$ python -q
>>> import numpy as np
>>> from numpy import linalg as LA
>>> np.set_printoptions(precision=2, suppress=True, linewidth=200)
>>> rnd = lambda a: np.round(a, 2) + 0
>>> E = np.loadtxt("w.csv", delimiter=",")
>>> print(E)
[[12.  0.  0.  2.  0.  0. 10.  4.  3.]
 [ 0. 16. 14.  8.  9.  1.  0. 13. 14.]
 [15.  0.  2.  5.  0.  0.  9.  6.  6.]
 [ 3.  0.  0.  0.  0.  0.  9.  0.  0.]
 [18.  0.  0.  2.  0.  0.  0.  3.  0.]
 [ 7.  0.  0.  4.  0.  0.  5.  0.  0.]
 [ 0.  0.  6. 12.  0.  7.  8.  0.  2.]
 [ 0.  0.  0.  6.  0.  3.  0.  0.  0.]
 [ 1.  8.  8.  4.  6.  0.  0. 12. 12.]
 [ 0.  4. 11. 13.  0. 10.  8.  3.  8.]
 [ 1.  0.  0.  0.  0.  0.  0.  0.  0.]
 [ 2.  0.  0.  3.  0.  0.  5.  0.  0.]
 [ 9.  0.  0.  0.  0.  0.  0.  0.  0.]
 [ 0.  0.  3.  1.  3.  0.  4.  7.  8.]
 [ 0.  8.  2.  4.  4.  0.  0.  4.  0.]
 [10.  5.  7.  7.  2.  0.  2.  9.  9.]
 [ 0.  0.  0.  0.  0.  0.  8.  2.  1.]
 [ 0.  1.  2.  8.  0.  5.  0.  0.  0.]
 [ 0.  6.  9.  5.  5.  2.  2.  9. 12.]
 [ 0.  0.  0.  0.  0.  0.  0.  0.  0.]
 [ 6.  0.  0.  2.  0.  0.  8.  0.  0.]
 [ 0.  9.  7.  7.  4.  0.  0.  7.  5.]
 [ 4. 16. 13. 10.  7.  0.  0. 12. 11.]
 [ 8.  0.  0.  0.  0.  0.  0.  1.  0.]
 [17.  0.  0.  3.  0.  0.  0.  3.  0.]
 [ 0.  4.  8.  6.  3.  3.  4.  7. 10.]
 [ 0.  0.  0.  0.  0.  0.  2.  0.  0.]
 [ 2.  1.  0.  3.  0.  0.  0.  0.  0.]
 [ 0.  7. 12. 10.  3.  9.  4.  6. 11.]
 [ 0.  0.  0.  0.  0.  0.  1.  0.  0.]
 [ 0.  9.  9.  1.  9.  0.  0. 16. 17.]
 [ 1.  0.  0.  7.  0.  2.  1.  0.  0.]
 [11.  0.  0.  0.  2.  0.  0.  4.  0.]
 [ 0.  1.  0.  7.  0.  4.  0.  0.  0.]
 [13.  0.  0.  1.  0.  0.  7.  3.  0.]
 [ 0.  0.  0.  1.  0.  0.  0.  0.  0.]
 [ 0.  0.  0.  1.  0.  2.  0.  0.  0.]
 [ 3.  0.  0.  0.  0.  0.  1.  0.  0.]
 [ 0.  3.  0.  4.  0.  1.  0.  0.  0.]]
>>> Xs = E - E.mean(axis=0)
>>> U, sig, vt = LA.svd(Xs, full_matrices=False)
>>> print(rnd(sig))
[57.08 34.06 26.23 19.54 12.47  7.27  5.06  3.21  2.58]
>>> print(rnd((sig ** 2).sum() ** 2 / (sig ** 4).sum()))
2.61
>>> print(LA.matrix_rank(Xs))
9
>>> print(rnd(Xs.mean(axis=0)))
[0. 0. 0. 0. 0. 0. 0. 0. 0.]
>>> Xs = (E - E.mean(axis=0)) / E.std(axis=0)
>>> print(rnd(Xs.std(axis=0)))
[1. 1. 1. 1. 1. 1. 1. 1. 1.]
>>> b = LA.lstsq(np.delete(Xs, 6, axis=1), Xs[:, 6])[0]
>>> print(np.abs(b).argmax())
4
>>> print(rnd(b))
[ 0.04 -0.57  0.69  0.12 -0.83 -0.25  0.18  0.37]
